In [1]: import numpy as np

In [2]: np.set_printoptions(precision=3, suppress=True, linewidth=160)

In [3]: mat = np.diag(3 * np.array([3, 3, 1, -3, 3, -1, -2, 0])) + np.array([[-1, 0, 5, -2, -3, -5, 3, 3],
   ...:     [5, -5, -4, 2, -5, -2, -2, 3],
   ...:     [1, -4, -2, 1, 0, 1, 1, 5],
   ...:     [1, -1, 1, -5, -3, 4, 4, 1],
   ...:     [-5, 2, -4, -4, 1, 5, 4, -4],
   ...:     [0, 3, -5, 3, 4, -4, 4, -1],
   ...:     [2, -3, 4, 4, -2, 0, -1, -4],
   ...:     [-3, 3, 1, 2, 4, 3, 3, 0]])

In [4]: mat
Out[4]: 
array([[  8,   0,   5,  -2,  -3,  -5,   3,   3],
       [  5,   4,  -4,   2,  -5,  -2,  -2,   3],
       [  1,  -4,   1,   1,   0,   1,   1,   5],
       [  1,  -1,   1, -14,  -3,   4,   4,   1],
       [ -5,   2,  -4,  -4,  10,   5,   4,  -4],
       [  0,   3,  -5,   3,   4,  -7,   4,  -1],
       [  2,  -3,   4,   4,  -2,   0,  -7,  -4],
       [ -3,   3,   1,   2,   4,   3,   3,   0]])

In [5]: t3 = np.stack([mat, -3 * mat, mat[::-1]])

In [6]: np.linalg.matrix_rank(t3.reshape(3, -1))
Out[6]: np.int64(2)

In [7]: np.linalg.norm(t3, axis=(1, 2))
Out[7]: array([32.388, 97.165, 32.388])

In [8]: print(np.linalg.matrix_rank(t3))
[8 8 8]

In [9]: print((t3 @ mat.T).shape)
(3, 8, 8)

In [10]: np.einsum("bij,cij->bc", t3, t3)
Out[10]: 
array([[ 1049, -3147,   -28],
       [-3147,  9441,    84],
       [  -28,    84,  1049]])

In [11]: out = np.linalg.inv(mat)

In [12]: print(round(float(np.linalg.det(mat) * np.linalg.det(out)), 3))
1.0

In [13]: round(float(np.linalg.slogdet(mat)[0]), 3)
Out[13]: -1.0

In [14]: np.linalg.matrix_rank(mat, rtol=0.1)
Out[14]: np.int64(7)

In [15]: np.abs(np.linalg.svd(mat)[2][-1])
Out[15]: array([0.201, 0.278, 0.198, 0.308, 0.365, 0.311, 0.57 , 0.44 ])

In [16]: print(np.linalg.cond(mat) > 100)
False

In [17]: W = np.array([[5, 2], [5, 3], [5, 3], [7, 3], [5, 3], [-6, 1], [-6, -2], [-6, -5]])

In [18]: beta = np.array([6, 9])

In [19]: H = np.maximum(mat @ W + beta, 0)

In [20]: (H > 0).mean(axis=0)
Out[20]: array([0.625, 0.5  ])

In [21]: print(H)
[[ 36   0]
 [ 26   0]
 [  0   0]
 [  0   0]
 [  0  28]
 [ 61  14]
 [105  56]
 [  9  30]]

In [22]: basis = np.array([[-2, 1, 0], [-1, 2, 1]])

In [23]: print(H @ basis)
[[ -72   36    0]
 [ -52   26    0]
 [   0    0    0]
 [   0    0    0]
 [ -28   56   28]
 [-136   89   14]
 [-266  217   56]
 [ -48   69   30]]

In [24]: print(W @ basis)
[[-12   9   2]
 [-13  11   3]
 [-13  11   3]
 [-17  13   3]
 [-13  11   3]
 [ 11  -4   1]
 [ 14 -10  -2]
 [ 17 -16  -5]]

In [25]: print((H @ basis).round(6).argmax(axis=1))
[1 1 0 0 1 1 1 1]
